% ipython --no-banner

In [1]: import numpy as np

In [2]: from numpy import linalg as LA

In [3]: np.set_printoptions(suppress=True, linewidth=200)

In [4]: arr = np.load("test5.npy")

In [5]: arr
Out[5]: 
array([[ -1,   3,   1,   1,   0],
       [ -3,   6,   4,   0,   2],
       [ -1,   4,   6,   0,   3],
       [  0,   3,   5,  -1,   3],
       [  1,   1,   8,  -4,   4],
       [  3,  -2,   5,  -1,   3],
       [  5,  -3,   3,  -2,   4],
       [  7,  -2,   1,  -2,   2],
       [  4,  -3,   4,   0,   1],
       [  2,  -5,   6,   2,  -1],
       [  4,  -7,   8,   2,   1],
       [  6,  -5,  11,   0,   3],
       [  4,  -7,  14,   0,   3],
       [  2,  -6,  17,  -2,   2],
       [  3,  -9,  15,  -1,  -1],
       [  6, -11,  14,   1,   2],
       [  3, -14,  12,   2,   3]])

In [6]: Xs = (arr - arr.mean(axis=0)) / arr.std(axis=0)

In [7]: Xs.std(axis=0)
Out[7]: array([1., 1., 1., 1., 1.])

In [8]: c = LA.lstsq(np.delete(Xs, 3, axis=1), Xs[:, 3])[0]

In [9]: c.round(1)
Out[9]: array([-0.6, -1.1, -0.6, -0.2])

In [10]: q, vecs = LA.qr(arr[:, :4])[0], LA.qr(arr[:, 4:])[0]

In [11]: s = LA.svd(q.T @ vecs, compute_uv=False)

In [12]: s.round(1)
Out[12]: array([0.8])

In [13]: round(float(LA.norm(q @ q.T - vecs @ vecs.T, 2)), 1)
Out[13]: 1.0

In [14]: (s > 0.9).sum()
Out[14]: np.int64(0)

In [15]: np.round(np.degrees(np.arccos(s.clip(0, 1))), 1)
Out[15]: array([34.4])

In [16]: rng = np.random.default_rng(748207)

In [17]: out = arr + rng.integers(-2, 3, (17, 1)) @ rng.integers(-2, 3, (1, 5))

In [18]: out
Out[18]: 
array([[ -1,   3,   1,   1,   0],
       [ -7,   2,   0,   0,   0],
       [ -1,   4,   6,   0,   3],
       [  4,   7,   9,  -1,   5],
       [  3,   3,  10,  -4,   5],
       [  7,   2,   9,  -1,   5],
       [  3,  -5,   1,  -2,   3],
       [  5,  -4,  -1,  -2,   1],
       [  8,   1,   8,   0,   3],
       [  2,  -5,   6,   2,  -1],
       [  6,  -5,  10,   2,   2],
       [  4,  -7,   9,   0,   2],
       [  8,  -3,  18,   0,   5],
       [  4,  -4,  19,  -2,   3],
       [  5,  -7,  17,  -1,   0],
       [  8,  -9,  16,   1,   3],
       [  1, -16,  10,   2,   2]])

In [19]: LA.matrix_rank(out - arr, tol=1e-8)
Out[19]: np.int64(1)

In [20]: out - arr
Out[20]: 
array([[ 0,  0,  0,  0,  0],
       [-4, -4, -4,  0, -2],
       [ 0,  0,  0,  0,  0],
       [ 4,  4,  4,  0,  2],
       [ 2,  2,  2,  0,  1],
       [ 4,  4,  4,  0,  2],
       [-2, -2, -2,  0, -1],
       [-2, -2, -2,  0, -1],
       [ 4,  4,  4,  0,  2],
       [ 0,  0,  0,  0,  0],
       [ 2,  2,  2,  0,  1],
       [-2, -2, -2,  0, -1],
       [ 4,  4,  4,  0,  2],
       [ 2,  2,  2,  0,  1],
       [ 2,  2,  2,  0,  1],
       [ 2,  2,  2,  0,  1],
       [-2, -2, -2,  0, -1]])

In [21]: np.abs(out - arr).sum(axis=1)
Out[21]: array([ 0, 14,  0, 14,  7, 14,  7,  7, 14,  0,  7,  7, 14,  7,  7,  7,  7])

In [22]: C2 = np.cov(out, rowvar=False)

In [23]: np.round(np.corrcoef(out.T), 1) + 0
Out[23]: 
array([[ 1. , -0.2,  0.6, -0.1,  0.5],
       [-0.2,  1. , -0.3, -0.4,  0.3],
       [ 0.6, -0.3,  1. ,  0. ,  0.4],
       [-0.1, -0.4,  0. ,  1. , -0.4],
       [ 0.5,  0.3,  0.4, -0.4,  1. ]])

In [24]: np.round(np.polyfit(out[:, 1], out[:, 4], 1), 1)
Out[24]: array([0.1, 2.7])

In [25]: np.round(out.std(axis=0), 1)
Out[25]: array([3.8, 5.6, 6.1, 1.6, 1.9])

In [26]: z = rng.integers(0, 2, 6)

In [27]: X = np.array([[6, 2, 2, 8, 6, 2],
    ...:     [1, 0, 9, 3, 9, 6],
    ...:     [6, 5, 9, 1, 7, 5],
    ...:     [5, 6, 5, 4, 9, 2],
    ...:     [6, 5, 5, 7, 8, 2],
    ...:     [5, 0, 5, 1, 5, 3]]) * (z[:, None] == z)

In [28]: X
Out[28]: 
array([[6, 2, 2, 8, 0, 0],
       [1, 0, 9, 3, 0, 0],
       [6, 5, 9, 1, 0, 0],
       [5, 6, 5, 4, 0, 0],
       [0, 0, 0, 0, 8, 2],
       [0, 0, 0, 0, 5, 3]])

In [29]: out = X / LA.norm(X, axis=1, keepdims=True)

In [30]: C2 = out @ out.T

In [31]: (np.abs(C2) > 0.9).astype(int)
Out[31]: 
array([[1, 0, 0, 0, 0, 0],
       [0, 1, 0, 0, 0, 0],
       [0, 0, 1, 1, 0, 0],
       [0, 0, 1, 1, 0, 0],
       [0, 0, 0, 0, 1, 1],
       [0, 0, 0, 0, 1, 1]])

In [32]: np.degrees(np.arccos(np.clip(C2[2, 5], -1, 1)))
Out[32]: np.float64(90.0)

In [33]: m1 = np.array([[2, 0, -2], [-2, 0, -9], [-7, 2, 2], [-8, 3, -9]])

In [34]: m1[-1] = m1[0] + 2 * m1[1]

In [35]: m1
Out[35]: 
array([[  2,   0,  -2],
       [ -2,   0,  -9],
       [ -7,   2,   2],
       [ -2,   0, -20]])

In [36]: vec = np.array([7, 3, 3])

In [37]: y = m1 @ vec

In [38]: np.round(LA.pinv(m1) @ m1, 1) + 0
Out[38]: 
array([[1., 0., 0.],
       [0., 1., 0.],
       [0., 0., 1.]])

In [39]: y
Out[39]: array([  8, -41, -37, -74])

In [40]: y = y + 0.3 * rng.normal(size=4)

In [41]: y.round(1)
Out[41]: array([  7.8, -41. , -37.1, -73.9])

In [42]: c, *_ = LA.lstsq(m1, y)

In [43]: round(float(LA.norm(y - m1 @ c)), 1)
Out[43]: 0.1

In [44]: [round(float(LA.norm(LA.solve(m1.T @ m1 + lam * np.eye(3), m1.T @ y))), 2) for lam in (0, 1, 10, 100)]
Out[44]: [8.0, 6.84, 6.11, 3.74]

In [45]: c.round()
Out[45]: array([7., 3., 3.])

In [46]: proj = m1 @ LA.solve(m1.T @ m1, m1.T)

In [47]: np.round((np.eye(4) - proj) @ m1, 1) + 0
Out[47]: 
array([[0., 0., 0.],
       [0., 0., 0.],
       [0., 0., 0.],
       [0., 0., 0.]])

In [48]: np.allclose(proj @ proj, proj)
Out[48]: True

In [49]: np.trace(proj)
Out[49]: np.float64(3.0)

In [50]: np.round(proj @ m1[:, 0], 1)
Out[50]: array([ 2., -2., -7., -2.])

In [51]: np.round(LA.eigvalsh(proj), 1) + 0
Out[51]: array([0., 1., 1., 1.])

In [52]: np.round(np.diag(proj), 1)
Out[52]: array([0.8, 0.3, 1. , 0.8])

In [53]: out = np.c_[m1[:, :1] @ np.array([[0]]), np.array([2, -2, -1, -2])]

In [54]: out
Out[54]: 
array([[ 0,  2],
       [ 0, -2],
       [ 0, -1],
       [ 0, -2]])

In [55]: LA.matrix_rank(np.c_[m1, out])
Out[55]: np.int64(3)

In [56]: np.round(LA.norm(LA.qr(m1)[0].T @ out, axis=0) ** 2 / ((out ** 2).sum(axis=0) + 1e-12), 1)
Out[56]: array([0., 1.])

In [57]: Uu, s, Vh = LA.svd(out)

In [58]: vecs = Vh[:(s > 1e-8).sum()]

In [59]: vec = out[2] + 3 * out[3] + rng.integers(2) * np.eye(2)[1]

In [60]: vec
Out[60]: array([ 0., -7.])

In [61]: round(float(LA.norm(vec - vecs.T @ vecs @ vec)), 1)
Out[61]: 0.0

In [62]: basis = np.array([[1, 2, -1, -1, 2, 1],
    ...:     [0, -1, 0, 0, 0, 1],
    ...:     [1, 2, -1, 0, 0, -1],
    ...:     [0, -1, 1, -1, 2, 0],
    ...:     [-1, 0, 2, 2, -1, 2],
    ...:     [1, 0, 2, 2, -2, -1]])

In [63]: F = (rng.random((15, 6)) < 0.25) @ basis

In [64]: F
Out[64]: 
array([[ 1,  0,  0, -1,  2,  0],
       [ 0,  2,  1,  1,  1,  3],
       [ 0,  1,  2,  0,  3,  3],
       [ 1,  0,  2,  2, -2, -1],
       [ 1, -1,  3,  1,  0, -1],
       [ 0, -1,  0,  0,  0,  1],
       [ 2,  1,  1,  1,  0,  1],
       [ 0,  0,  0,  0,  0,  0],
       [ 1,  0,  2,  2, -2, -1],
       [ 1,  4,  0,  1,  1,  2],
       [ 2,  1,  2,  1,  0, -2],
       [ 1,  2, -1,  0,  0, -1],
       [-1,  0,  2,  2, -1,  2],
       [ 0, -1,  0,  0,  0,  1],
       [ 2,  1,  1,  2, -2, -1]])

In [65]: # rows 3 and 8 are equal

In [66]: basis = F[[11, 12]].astype(float)

In [67]: for _ in range(6):
    ...:     z = LA.norm(F[:, None] - basis, axis=-1).argmin(axis=1)
    ...:     basis = np.array([F[z == j].mean(axis=0) for j in range(2)])
    ...: 

In [68]: z
Out[68]: array([0, 1, 1, 1, 1, 1, 0, 0, 1, 0, 0, 0, 1, 1, 0])

In [69]: np.round(basis[1] - basis[0], 1)
Out[69]: array([-1. , -1.3,  1.1,  0.4, -0.3,  1. ])

In [70]: np.abs(basis[1] - basis[0]).argmax()
Out[70]: np.int64(1)

In [71]: np.bincount(z)
Out[71]: array([7, 8])

In [72]: basis.round(1)
Out[72]: 
array([[ 1.3,  1.3,  0.4,  0.6,  0.1, -0.1],
       [ 0.2,  0. ,  1.5,  1. , -0.1,  0.9]])

In [73]: out = basis / np.sqrt((basis ** 2).mean(axis=1, keepdims=True))

In [74]: np.round(LA.norm(out, axis=1), 1)
Out[74]: array([2.4, 2.4])

In [75]: LA.matrix_rank(out) == LA.matrix_rank(basis)
Out[75]: np.True_

In [76]: Xs = F - F.mean(axis=0)

In [77]: Uu, s, Vh = LA.svd(Xs, full_matrices=False)

In [78]: np.abs(Uu[:, 0]).argmax()
Out[78]: np.int64(2)

In [79]: round((s ** 2).sum() ** 2 / (s ** 4).sum(), 1)
Out[79]: np.float64(3.2)

In [80]: LA.matrix_rank(Xs)
Out[80]: np.int64(6)

In [81]: np.round(np.abs(Vh[-1]), 1) + 0
Out[81]: array([0. , 0.2, 0.4, 0.8, 0.5, 0.1])

In [82]: s.round(1)
Out[82]: array([7.8, 5.2, 5. , 3.8, 1.7, 0.2])

In [83]: out = F[0, 0] * F[1:] - np.outer(F[1:, 0], F[0])

In [84]: out
Out[84]: 
array([[ 0,  2,  1,  1,  1,  3],
       [ 0,  1,  2,  0,  3,  3],
       [ 0,  0,  2,  3, -4, -1],
       [ 0, -1,  3,  2, -2, -1],
       [ 0, -1,  0,  0,  0,  1],
       [ 0,  1,  1,  3, -4,  1],
       [ 0,  0,  0,  0,  0,  0],
       [ 0,  0,  2,  3, -4, -1],
       [ 0,  4,  0,  2, -1,  2],
       [ 0,  1,  2,  3, -4, -2],
       [ 0,  2, -1,  1, -2, -1],
       [ 0,  0,  2,  1,  1,  2],
       [ 0, -1,  0,  0,  0,  1],
       [ 0,  1,  1,  4, -6, -1]])

In [85]: LA.matrix_rank(out), LA.matrix_rank(F)
Out[85]: (np.int64(5), np.int64(6))

In [86]: M = np.loadtxt("dump.csv", delimiter=",")

In [87]: M
Out[87]: 
array([[ 0.,  2.,  3.,  1.],
       [-2.,  0.,  1., -1.],
       [-3., -1.,  0.,  0.],
       [-1.,  1.,  0.,  0.]])

In [88]: # skew-symmetric

In [89]: out = np.array([[1, 5, 0], [4, 2, 0]])

In [90]: basis = np.kron(out, M)

In [91]: basis
Out[91]: 
array([[  0.,   2.,   3.,   1.,   0.,  10.,  15.,   5.,   0.,   0.,   0.,   0.],
       [ -2.,   0.,   1.,  -1., -10.,   0.,   5.,  -5.,  -0.,   0.,   0.,  -0.],
       [ -3.,  -1.,   0.,   0., -15.,  -5.,   0.,   0.,  -0.,  -0.,   0.,   0.],
       [ -1.,   1.,   0.,   0.,  -5.,   5.,   0.,   0.,  -0.,   0.,   0.,   0.],
       [  0.,   8.,  12.,   4.,   0.,   4.,   6.,   2.,   0.,   0.,   0.,   0.],
       [ -8.,   0.,   4.,  -4.,  -4.,   0.,   2.,  -2.,  -0.,   0.,   0.,  -0.],
       [-12.,  -4.,   0.,   0.,  -6.,  -2.,   0.,   0.,  -0.,  -0.,   0.,   0.],
       [ -4.,   4.,   0.,   0.,  -2.,   2.,   0.,   0.,  -0.,   0.,   0.,   0.]])

In [92]: basis.shape
Out[92]: (8, 12)

In [93]: feats = np.loadtxt("arr.csv", delimiter=",")

In [94]: feats
Out[94]: 
array([[-2. ,  1.1, -0.6,  0.6, -1.8],
       [ 0.6,  0.5,  2.4, -0.1,  7.2],
       [ 0. ,  1.6, -0.2, -0.4, -0.5],
       [ 0.5, -0.1, -0.6,  0.8, -1.9],
       [ 0. ,  0.6, -0.8, -0.8, -2.4],
       [-0.8,  1.4, -1.7,  1.2, -5.1],
       [-0.9,  0.6,  1. , -1.7,  3. ],
       [ 1.1, -0.4,  0.8, -1.1,  2.4],
       [-1.9, -0.9,  0. , -0.1, -0.1],
       [ 0.6,  1.3, -0.6,  0.5, -1.8],
       [ 0.4,  0.2,  1.2,  1.3,  3.6],
       [-0.9,  1.9, -0.7, -0.2, -2. ],
       [-1.9, -0.2, -0.7, -0.6, -1.9],
       [-0.2, -0.2,  0.8, -1.1,  2.5],
       [ 0.5, -0.1, -1.3,  0.6, -3.8],
       [ 1.6,  0.2, -1.2,  0.5, -3.8],
       [-0.7, -0.2, -0.5,  1.1, -1.3],
       [-1.3, -1. ,  0.3, -0.1,  1.1],
       [-1.3,  1. ,  0.6, -0.6,  1.9],
       [ 0.2,  0. , -0.7,  1.5, -2.3],
       [-0.4, -0.9,  0.3, -0.1,  1. ],
       [-0.3, -1.3,  2.6,  1.3,  7.8],
       [-1. ,  1. , -0.5, -0.5, -1.4],
       [-0.7,  0.5,  1.6, -1.3,  4.8],
       [ 0.6,  1.6,  1.6, -2.3,  4.6],
       [ 1.3, -0.2,  1.8,  0.2,  5.5],
       [ 2.5, -0.3,  0.5, -0.6,  1.4]])

In [95]: C2 = feats.T @ feats

In [96]: LA.matrix_rank(C2)
Out[96]: np.int64(5)

In [97]: (feats @ feats.T).shape
Out[97]: (27, 27)

In [98]: np.round(np.diag(C2), 1)
Out[98]: array([ 32.6,  21.6,  35.1,  24.7, 316.4])

In [99]: np.round(LA.svd(feats, compute_uv=False) ** 2, 1) + 0
Out[99]: array([355.7,  33.9,  26.4,  14.4,   0. ])
